$ python -q
>>> import numpy as np
>>> import numpy.linalg as la
>>> np.set_printoptions(precision=2, suppress=True, linewidth=140)
>>> def rd(a):
...     return np.round(a, 2) + 0
... 
>>> M = np.load("a.npy")
>>> M
array([[ 30,   3,  -3],
       [  2,  30,   0],
       [  1,  -2, -20]])
>>> np.allclose(M, M.T)
False
>>> rd(la.det(M))
np.float64(-17778.0)
>>> M @ M
array([[903, 186, -30],
       [120, 906,  -6],
       [  6, -17, 397]])
>>> rd(np.abs(la.eigvals(M)).max())
np.float64(32.47)
>>> np.unravel_index(np.abs(M).argmax(), M.shape)
(np.int64(0), np.int64(0))
>>> M.sum(axis=1)
array([ 30,  32, -21])
>>> rd(M.mean(axis=0))
array([11.  , 10.33, -7.67])
>>> P = np.triu(np.array([[0, 2, 5], [-5, -1, -3], [-4, 5, -5]]), 1) + np.eye(3)
>>> M2 = P @ M @ la.inv(P)
>>> la.matrix_rank(M2)
np.int64(3)
>>> rd(la.det(M2))
np.float64(-17778.0)
>>> M2
array([[  39.,  -25., -373.],
       [  -1.,   38.,  179.],
       [   1.,   -4.,  -37.]])
>>> np.trace(M2), np.trace(M)
(np.float64(40.0), np.int64(40))
>>> P @ M - M @ P
array([[   9.,  -10., -241.],
       [  -3.,    2.,  140.],
       [   0.,   -2.,  -11.]])
>>> K = np.load("arr.npy")
>>> K
array([[ -0.29,   8.31,  -0.09],
       [  0.02,  17.66,  -0.16],
       [  0.68,  12.92,  -0.43],
       [ -1.02,  -7.76,  -0.32],
       [  0.32,  -6.55,  -0.35],
       [  3.54,  -3.07,  -0.24],
       [  3.54,  19.53,   0.18],
       [ -0.51,  13.05,  -0.36],
       [ -1.79,  -0.84,   0.44],
       [ -3.01,   1.59,  -0.85],
       [  2.2 ,   0.21,  -0.3 ],
       [ -1.61,   0.82,   0.33],
       [  3.  ,  -3.75,  -0.37],
       [ -0.77,   4.74,   0.  ],
       [  1.7 ,  -7.42,  -0.38],
       [ -4.06,  -3.42,   0.11],
       [  3.41, -26.02,   0.01],
       [  1.46,   1.39,   0.23],
       [ -0.31,  12.83,   0.18]])
>>> # column 1 dominates
>>> cent = K[[12, 15]].astype(float)
>>> for _ in range(3):
...     labels = la.norm(K[:, None] - cent, axis=-1).argmin(axis=1)
...     cent = np.array([K[labels == j].mean(axis=0) for j in range(2)])
... 
>>> labels
array([1, 1, 1, 0, 0, 0, 1, 1, 0, 0, 0, 0, 0, 1, 0, 0, 0, 0, 1])
>>> rd(cent[1] - cent[0])
array([-0.01, 17.29,  0.04])
>>> rd(cent)
array([[ 0.34, -4.57, -0.14],
       [ 0.34, 12.72, -0.1 ]])
>>> M2 = np.c_[K[:, :2] @ np.array([[5, 0], [5, 1]]), np.array([-2, 0, 0, 4, -1, 5, -1, -3, -5, 5, 1, 4, -1, 1, -1, -3, 5, -5, -2])]
>>> rd(M2)
array([[  40.1 ,    8.31,   -2.  ],
       [  88.4 ,   17.66,    0.  ],
       [  68.  ,   12.92,    0.  ],
       [ -43.9 ,   -7.76,    4.  ],
       [ -31.15,   -6.55,   -1.  ],
       [   2.35,   -3.07,    5.  ],
       [ 115.35,   19.53,   -1.  ],
       [  62.7 ,   13.05,   -3.  ],
       [ -13.15,   -0.84,   -5.  ],
       [  -7.1 ,    1.59,    5.  ],
       [  12.05,    0.21,    1.  ],
       [  -3.95,    0.82,    4.  ],
       [  -3.75,   -3.75,   -1.  ],
       [  19.85,    4.74,    1.  ],
       [ -28.6 ,   -7.42,   -1.  ],
       [ -37.4 ,   -3.42,   -3.  ],
       [-113.05,  -26.02,    5.  ],
       [  14.25,    1.39,   -5.  ],
       [  62.6 ,   12.83,   -2.  ]])
>>> rd(la.norm(M2 - K @ la.lstsq(K, M2)[0], axis=0))
array([ 0.  ,  0.  , 11.66])
